>>> import numpy as np
>>> import numpy.linalg as la
>>> np.set_printoptions(suppress=True, linewidth=160)
>>> arr = np.array([[7, 0, 7, 0, 7, 0],
...     [-4, 6, -4, 6, -4, 6],
...     [-4, -4, -4, -4, -4, -4],
...     [7, 0, 7, 0, 7, 0],
...     [-4, 6, -4, 6, -4, 6],
...     [-4, -4, -4, -4, -4, -4]])
>>> A2 = arr / la.norm(arr, axis=1, keepdims=True)
>>> C2 = A2 @ A2.T
>>> np.argwhere(np.triu(np.abs(C2) > 0.95, 1))
array([[0, 3],
       [1, 4],
       [2, 5]])
>>> (np.abs(C2) > 0.9).astype(int)
array([[1, 0, 0, 1, 0, 0],
       [0, 1, 0, 0, 1, 0],
       [0, 0, 1, 0, 0, 1],
       [1, 0, 0, 1, 0, 0],
       [0, 1, 0, 0, 1, 0],
       [0, 0, 1, 0, 0, 1]])
>>> la.cond(arr) > 100
np.True_
>>> np.argsort(-la.norm(arr, axis=0).round(6), kind="stable")[:3]
array([0, 2, 4])
>>> [round(float(x), 2) for x in la.svd(arr, compute_uv=False)[:3]]
[22.32, 17.31, 0.0]
>>> la.matrix_rank(arr, rtol=0.1)
np.int64(2)
>>> m1 = np.load("layer12.npy")
>>> m1
array([[ 8.  , -0.05,  0.01],
       [-0.05,  5.17,  0.7 ],
       [ 0.01,  0.7 ,  7.83]])
>>> # symmetric
>>> x = np.array([-2, -1, -2])
>>> np.round((m1 * x).sum(axis=1), 2)
array([-15.97,  -6.47, -16.38])
>>> np.round(m1 @ (2 * x), 2)
array([-31.94, -12.94, -32.76])
>>> m1 * x
array([[-16.  ,   0.05,  -0.02],
       [  0.1 ,  -5.17,  -1.4 ],
       [ -0.02,  -0.7 , -15.66]])
>>> m1 @ np.ones(3)
array([7.96, 5.82, 8.54])
>>> la.norm(m1 @ x) <= la.norm(m1, 2) * la.norm(x) + 1e-9
np.True_
>>> t = np.radians(36)
>>> r_ = np.eye(3)
>>> r_[1, 1] = r_[0, 0] = np.cos(t)
>>> r_[1, 0], r_[0, 1] = -np.sin(t), np.sin(t)
>>> r_.round(2)
array([[ 0.81,  0.59,  0.  ],
       [-0.59,  0.81,  0.  ],
       [ 0.  ,  0.  ,  1.  ]])
>>> A2 = m1 @ r_.T
>>> A2.round(2)
array([[ 6.44, -4.74,  0.01],
       [ 3.  ,  4.21,  0.7 ],
       [ 0.42,  0.56,  7.83]])
>>> f, g = m1[2], m1[1]
>>> round(float(f @ f), 2)
61.8
>>> np.round(f @ g, 2)
np.float64(9.1)
>>> p = (f @ g) / (f @ f) * f
>>> p.round(2) + 0
array([0.  , 0.1 , 1.15])
>>> np.round(g - p, 2)
array([-0.05,  5.07, -0.45])
>>> np.round(np.outer(f, g), 2) + 0
array([[ 0.  ,  0.05,  0.01],
       [-0.03,  3.62,  0.49],
       [-0.39, 40.48,  5.48]])
>>> feats = np.load("x.npy")
>>> feats
array([[0, 0, 1],
       [0, 0, 1],
       [1, 1, 0]])
>>> # column 1 repeats column 0
>>> round(float(la.eigvalsh(feats).min()), 2)
-1.41
>>> [round(float(la.det(feats[:i, :i])), 2) + 0 for i in range(1, 4)]
[0.0, 0.0, 0.0]
>>> f = np.array([1, 5, 5])
>>> np.correlate(feats[1], feats[2], "full")
array([0, 0, 0, 1, 1])
>>> np.polyval(f, feats[1])
array([ 5,  5, 11])
>>> np.cross(feats[1, :3], feats[2, :3])
array([-1,  1,  0])
>>> ev, vecs = la.eigvalsh(feats)
Traceback (most recent call last):
  File "<python-input-44>", line 1, in <module>
    ev, vecs = la.eigvalsh(feats)
    ^^^^^^^^
ValueError: too many values to unpack (expected 2)
>>> ev, vecs = la.eigh(feats)
>>> np.unique(ev.round(6) + 0, return_counts=True)[1]
array([1, 1, 1])
>>> np.abs(vecs[:, -1]).round(6).argmax()
np.int64(2)
>>> np.round(la.eigvalsh(feats @ feats), 2)
array([0., 2., 2.])
>>> (ev > 1e-8).sum(), (ev < -1e-8).sum()
(np.int64(1), np.int64(1))
>>> np.round(vecs.T @ vecs, 2) + 0
array([[1., 0., 0.],
       [0., 1., 0.],
       [0., 0., 1.]])
>>> t = np.radians(36)
>>> r_ = np.eye(3)
>>> r_[0, 0] = r_[1, 1] = np.cos(t)
>>> r_[0, 1], r_[1, 0] = -np.sin(t), np.sin(t)
>>> r_.round(2)
array([[ 0.81, -0.59,  0.  ],
       [ 0.59,  0.81,  0.  ],
       [ 0.  ,  0.  ,  1.  ]])
>>> A2 = feats @ r_.T
>>> np.allclose(feats @ feats.T, A2 @ A2.T)
True
>>> np.allclose(la.norm(feats, axis=1), la.norm(A2, axis=1))
True
>>> np.round(la.det(r_), 2), np.round(np.trace(r_), 2)
(np.float64(1.0), np.float64(2.62))
>>> np.round(np.abs(A2 - feats).max(axis=0), 2)
array([0.78, 0.4 , 0.  ])
